$ python -q
>>> import numpy as np
>>> import numpy.linalg as la
>>> np.set_printoptions(precision=2, suppress=True, linewidth=200)
>>> def rd(a):
...     return np.round(a, 2) + 0
... 
>>> E = np.load("a.npy")
>>> E
array([[3., 1., 1.],
       [1., 3., 1.],
       [1., 1., 3.]])
>>> low = la.cholesky(E)
>>> rd(np.prod(np.diag(low)) ** 2), rd(la.det(E))
(np.float64(20.0), np.float64(20.0))
>>> rd(E / np.sqrt(np.outer(np.diag(E), np.diag(E))))
array([[1.  , 0.33, 0.33],
       [0.33, 1.  , 0.33],
       [0.33, 0.33, 1.  ]])
>>> rd(low)
array([[1.73, 0.  , 0.  ],
       [0.58, 1.63, 0.  ],
       [0.58, 0.41, 1.58]])
>>> rd(low @ low.T)
array([[3., 1., 1.],
       [1., 3., 1.],
       [1., 1., 3.]])
>>> w, V = la.eig(low)
>>> rd(np.prod(w))
np.float64(4.47)
>>> rd(np.sort(la.eigvals(la.inv(low))))
array([0.58, 0.61, 0.63])
>>> rd(np.sort(la.eigvals(low @ low)))
array([2.5 , 2.67, 3.  ])
>>> r0, r1 = E[1], E[2]
>>> r0 @ r1
np.float64(7.0)
>>> pr = (r0 @ r1) / (r0 @ r0) * r0
>>> (r1 - pr) @ r0
np.float64(0.0)
>>> la.matrix_rank(np.outer(r0, r1))
np.int64(1)
>>> rd(r1 - pr)
array([ 0.36, -0.91,  2.36])
>>> m1 = np.load("test0.npy")
>>> m1
array([[-2, -2, -1,  2, -1,  2],
       [ 2,  1,  1,  2, -2,  2],
       [-4, -3, -2,  0,  1,  0]])
>>> A2 = m1[0, 0] * m1[1:] - np.outer(m1[1:, 0], m1[0])
>>> A2
array([[ 0,  2,  0, -8,  6, -8],
       [ 0, -2,  0,  8, -6,  8]])
>>> la.matrix_rank(A2), la.matrix_rank(m1)
(np.int64(1), np.int64(2))
>>> r = la.matrix_rank(m1)
>>> r
np.int64(2)
>>> null = la.svd(m1)[2][r:].T
>>> [int(la.matrix_rank(m1[:i])) for i in range(1, len(m1) + 1)]
[1, 2, 2]
>>> np.allclose(m1 @ null, 0)
True
>>> null.shape
(6, 4)
>>> [int(la.matrix_rank(np.delete(m1, i, axis=0))) for i in range(3)]
[2, 2, 2]
>>> rd(m1 @ null)
array([[0., 0., 0., 0.],
       [0., 0., 0., 0.],
       [0., 0., 0., 0.]])
>>> vec = np.array([2, -1, -3, 3, -3, 2])
>>> h = np.maximum(m1 @ vec, 0)
>>> m1 * (h > 1e-9)[:, None]
array([[-2, -2, -1,  2, -1,  2],
       [ 2,  1,  1,  2, -2,  2],
       [ 0,  0,  0,  0,  0,  0]])
>>> m1.T @ h
array([  4, -12,   2,  60, -46,  60])
>>> rd(np.tanh(m1 @ vec))
array([ 1.  ,  1.  , -0.96])
>>> h
array([14, 16,  0])
>>> A = np.loadtxt("arr.csv", delimiter=",")
>>> A
array([[ 2.7, -0.2,  0.2,  0. ,  1.4,  0.4],
       [-0.9,  0.4, -2.1, -0.2, -0.2,  0.9],
       [-0.5, -1.1,  1.4,  0.2,  0.5, -0.3],
       [-1.1,  0.2, -0.5, -1.2,  0. , -0.9],
       [ 0.9, -0.9,  1.3,  0.1,  2.1, -1.8],
       [ 1.7, -0.1,  0.2,  0.9,  0. , -0.1],
       [ 0.4, -0.1,  0.6,  0.6,  0.1,  0.9]])
>>> A2 = np.c_[A[:, :3] @ np.array([[2, 1, 2], [9, 1, 8], [8, 1, 4]]), np.array([-2, 1, -1, -2, -1, -1, -1])]
>>> rd(A2)
array([[  5.2,   2.7,   4.6,  -2. ],
       [-15. ,  -2.6,  -7. ,   1. ],
       [  0.3,  -0.2,  -4.2,  -1. ],
       [ -4.4,  -1.4,  -2.6,  -2. ],
       [  4.1,   1.3,  -0.2,  -1. ],
       [  4.1,   1.8,   3.4,  -1. ],
       [  4.7,   0.9,   2.4,  -1. ]])
>>> rd(la.norm(la.qr(A)[0].T @ A2, axis=0) ** 2 / ((A2 ** 2).sum(axis=0) + 1e-12))
array([1.  , 1.  , 1.  , 0.64])
>>> la.matrix_rank(A2)
np.int64(4)
>>> rd(la.norm(A2 - A @ la.lstsq(A, A2)[0], axis=0))
array([0.  , 0.  , 0.  , 2.16])
